$ python -q
>>> import numpy as np
>>> np.set_printoptions(suppress=True, linewidth=120)
>>> tidy = lambda a: np.round(a, 3) + 0
>>> arr = np.load("out5.npy")
>>> print(arr)
[[ 0.2  1.   0.8 -0.4 -0.3  0. ]
 [ 0.1  1.2 -1.4  0.   1.9 -0.1]
 [ 0.3  0.6 -1.2 -1.9  0.7 -1.5]
 [ 0.6  0.3  0.6  2.3 -0.9  0.2]
 [ 0.6 -1.  -0.1 -0.9  0.2  0.8]]
>>> arr.reshape(-1, 2)
array([[ 0.2,  1. ],
       [ 0.8, -0.4],
       [-0.3,  0. ],
       [ 0.1,  1.2],
       [-1.4,  0. ],
       [ 1.9, -0.1],
       [ 0.3,  0.6],
       [-1.2, -1.9],
       [ 0.7, -1.5],
       [ 0.6,  0.3],
       [ 0.6,  2.3],
       [-0.9,  0.2],
       [ 0.6, -1. ],
       [-0.1, -0.9],
       [ 0.2,  0.8]])
>>> arr.reshape(5, 7)
Traceback (most recent call last):
  File "<python-input-6>", line 1, in <module>
    arr.reshape(5, 7)
    ~~~~~~~~~~~^^^^^^
ValueError: cannot reshape array of size 30 into shape (5,7)
>>> blk = arr.reshape(5, 2, -1)
>>> blk.shape
(5, 2, 3)
>>> B = np.array([[-1, 1, 2],
...     [2, 1, -2],
...     [-1, 0, -1],
...     [-2, 2, -2],
...     [1, 1, 0],
...     [2, -1, 1]])
>>> print(tidy(B.T @ arr.T))
[[ 1.5  5.4  3.6 -5.7  1.1]
 [ 0.1  3.3 -0.7  4.4 -2.8]
 [-1.6 -0.9  2.9 -4.4  5.9]]
>>> print(np.vstack([arr, B.T]).shape)
(8, 6)
>>> tidy(np.einsum("ik,kj->ji", arr, B))
array([[ 1.5,  5.4,  3.6, -5.7,  1.1],
       [ 0.1,  3.3, -0.7,  4.4, -2.8],
       [-1.6, -0.9,  2.9, -4.4,  5.9]])
>>> tidy(np.einsum("ik,kj->ij", arr, B))
array([[ 1.5,  0.1, -1.6],
       [ 5.4,  3.3, -0.9],
       [ 3.6, -0.7,  2.9],
       [-5.7,  4.4, -4.4],
       [ 1.1, -2.8,  5.9]])
>>> tidy(np.einsum("ij->j", arr))
array([ 1.8,  2.1, -1.3, -0.9,  1.6, -0.6])
>>> rng = np.random.default_rng(941433)
>>> J = np.array([[4, 0, 0, -5],
...     [-4, 2, 1, 1],
...     [-2, 0, 0, -3],
...     [3, 4, -2, 5],
...     [0, -3, 2, -3],
...     [-5, 4, 5, 5],
...     [3, 1, -3, 0]]) * (rng.random((7, 4)) < 0.3)
>>> J
array([[ 0,  0,  0,  0],
       [-4,  0,  1,  0],
       [ 0,  0,  0,  0],
       [ 0,  4,  0,  5],
       [ 0,  0,  0,  0],
       [ 0,  0,  5,  0],
       [ 3,  1,  0,  0]])
>>> x0 = np.array([3, -1, 4, 0])
>>> y = J @ x0
>>> c, lr = np.zeros(4), 1 / np.linalg.norm(J, 2) ** 2
>>> for i in range(30):
...     c -= lr * J.T @ (J @ c - y)
...     if i % 10 == 0: print(i, round(np.linalg.norm(J @ c - y), 3))
... 
0 11.018
10 0.625
20 0.57
>>> tidy(np.linalg.cond(J))
np.float64(10.483)
>>> tidy(c)
array([ 2.918, -0.341,  3.987, -0.535])
>>> B = np.array([[1, 3, 0], [1, 2, 2], [2, 3, 1], [0, 3, 3]])
>>> np.einsum("ij,ij->i", J, J)
array([ 0, 17,  0, 41,  0, 25, 10])
>>> B.T @ J.T
array([[ 0, -2,  0,  4,  0, 10,  4],
       [ 0, -9,  0, 23,  0, 15, 11],
       [ 0,  1,  0, 23,  0,  5,  2]])
>>> np.einsum("ik,kj->ji", J, B)
array([[ 0, -2,  0,  4,  0, 10,  4],
       [ 0, -9,  0, 23,  0, 15, 11],
       [ 0,  1,  0, 23,  0,  5,  2]])
>>> x0 = np.array([-2, 2, 2, 5])
>>> y = J @ x0
>>> print(tidy(np.linalg.lstsq(J, y)[0]))
[-2.  2.  2.  5.]
>>> tidy(np.linalg.solve(J.T @ J, J.T @ y))
array([-2.,  2.,  2.,  5.])
>>> y = y + 0.1 * rng.normal(size=7)
>>> tidy(y)
array([-0.052, 10.095,  0.183, 32.78 ,  0.007, 10.084, -4.085])
>>> c, *_ = np.linalg.lstsq(J, y)
>>> [round(float(np.linalg.norm(np.linalg.solve(J.T @ J + lam * np.eye(4), J.T @ y))), 2) for lam in (0, 1, 10, 100)]
[6.07, 5.75, 4.63, 1.6]
>>> tidy(np.linalg.norm(y - J @ c))
np.float64(0.191)
>>> print(c.round())
[-2.  2.  2.  5.]
>>> P = J @ np.linalg.solve(J.T @ J, J.T)
>>> tidy(np.trace(P))
np.float64(4.0)
>>> print(np.allclose(P @ P, P))
True
>>> tidy(np.linalg.eigvalsh(P))
array([0., 0., 0., 1., 1., 1., 1.])
>>> tidy(np.linalg.norm(J, axis=1))
array([0.   , 4.123, 0.   , 6.403, 0.   , 5.   , 3.162])
>>> tidy(np.linalg.norm(J[4], 1)), tidy(np.linalg.norm(J[4], np.inf))
(np.float64(0.0), np.float64(0.0))
>>> tidy(np.linalg.norm(J, 2))
np.float64(6.452)
>>> np.linalg.norm(J, axis=1).argmax()
np.int64(3)
>>> tidy(np.linalg.norm(J, "nuc"))
np.float64(17.135)
>>> tidy(np.linalg.norm(J[4] - J[5]))
np.float64(5.0)
>>> print(tidy(np.linalg.norm(J, 1)), tidy(np.linalg.norm(J, np.inf)))
7.0 9.0
>>> m1 = np.loadtxt("test0.csv", delimiter=",")
>>> print(m1)
[[2. 3. 3. 0. 2. 3. 2. 0.]
 [3. 3. 3. 2. 2. 0. 1. 2.]
 [3. 3. 1. 2. 1. 3. 2. 0.]
 [3. 3. 1. 3. 2. 0. 3. 1.]]
>>> Uu, sig, vt = np.linalg.svd(m1, full_matrices=False)
>>> Uu.shape, sig.shape, vt.shape
((4, 4), (4,), (4, 8))
>>> print(tidy(np.abs(vt[0])))
[0.476 0.518 0.343 0.307 0.303 0.252 0.347 0.132]
>>> tidy(vt @ vt.T)
array([[1., 0., 0., 0.],
       [0., 1., 0., 0.],
       [0., 0., 1., 0.],
       [0., 0., 0., 1.]])
>>> print(np.abs(Uu[:, 0]).round(6).argmax())
3
>>> tidy(np.cumsum(sig ** 2) / np.sum(sig ** 2))
array([0.849, 0.94 , 0.989, 1.   ])
>>> tidy(sig / sig[0])
array([1.   , 0.328, 0.239, 0.116])
>>> W0 = np.loadtxt("mat.csv", delimiter=",")
>>> print(W0)
[[ 2.  3.  4.  5.]
 [ 6.  7.  8.  9.]
 [10. 11. 12. 13.]
 [14. 15. 16. 17.]]
>>> print(np.unique(W0.round(6), axis=0).shape)
(4, 4)
>>> np.linalg.lstsq(W0[:-1].T, W0[-1])[2]
np.int32(2)
>>> tidy(np.trace(np.linalg.pinv(W0) @ W0))
np.float64(2.0)
>>> P = np.triu(np.array([[3, 1, 0, 1], [0, 3, 3, 3], [2, 0, 0, 2], [0, 0, 1, 3]]), 1) + np.eye(4)
>>> B = P @ W0 @ np.linalg.inv(P)
>>> P @ W0 - W0 @ P
array([[ 20.,  20.,  15.,   7.],
       [ 72.,  72.,  63.,  47.],
       [ 28.,  20.,  -1., -33.],
       [  0., -14., -45., -91.]])
>>> np.trace(B), np.trace(W0)
(np.float64(38.0), np.float64(38.0))
>>> B
array([[  22.,    3.,   19.,  -38.],
       [  78.,    7.,   71., -142.],
       [  38.,    3.,   35.,  -70.],
       [  14.,    1.,   13.,  -26.]])
>>> np.argsort(-np.linalg.norm(W0, axis=0).round(6), kind="stable")[:3]
array([3, 2, 1])
>>> print(np.linalg.cond(W0) > 100)
True
>>> print(np.linalg.matrix_rank(W0, rtol=0.1))
1
>>> np.kron(np.eye(2, dtype=int), W0)
array([[ 2.,  3.,  4.,  5.,  0.,  0.,  0.,  0.],
       [ 6.,  7.,  8.,  9.,  0.,  0.,  0.,  0.],
       [10., 11., 12., 13.,  0.,  0.,  0.,  0.],
       [14., 15., 16., 17.,  0.,  0.,  0.,  0.],
       [ 0.,  0.,  0.,  0.,  2.,  3.,  4.,  5.],
       [ 0.,  0.,  0.,  0.,  6.,  7.,  8.,  9.],
       [ 0.,  0.,  0.,  0., 10., 11., 12., 13.],
       [ 0.,  0.,  0.,  0., 14., 15., 16., 17.]])
>>> tidy(np.linalg.eigvals(W0).sum().real)
np.float64(38.0)
>>> np.einsum("ij,ji->", W0, W0)
np.float64(1604.0)
>>> tidy(np.linalg.det(2 * W0)), tidy(np.linalg.det(W0))
(np.float64(0.0), np.float64(0.0))
>>> tidy(np.linalg.det(W0.T))
np.float64(0.0)
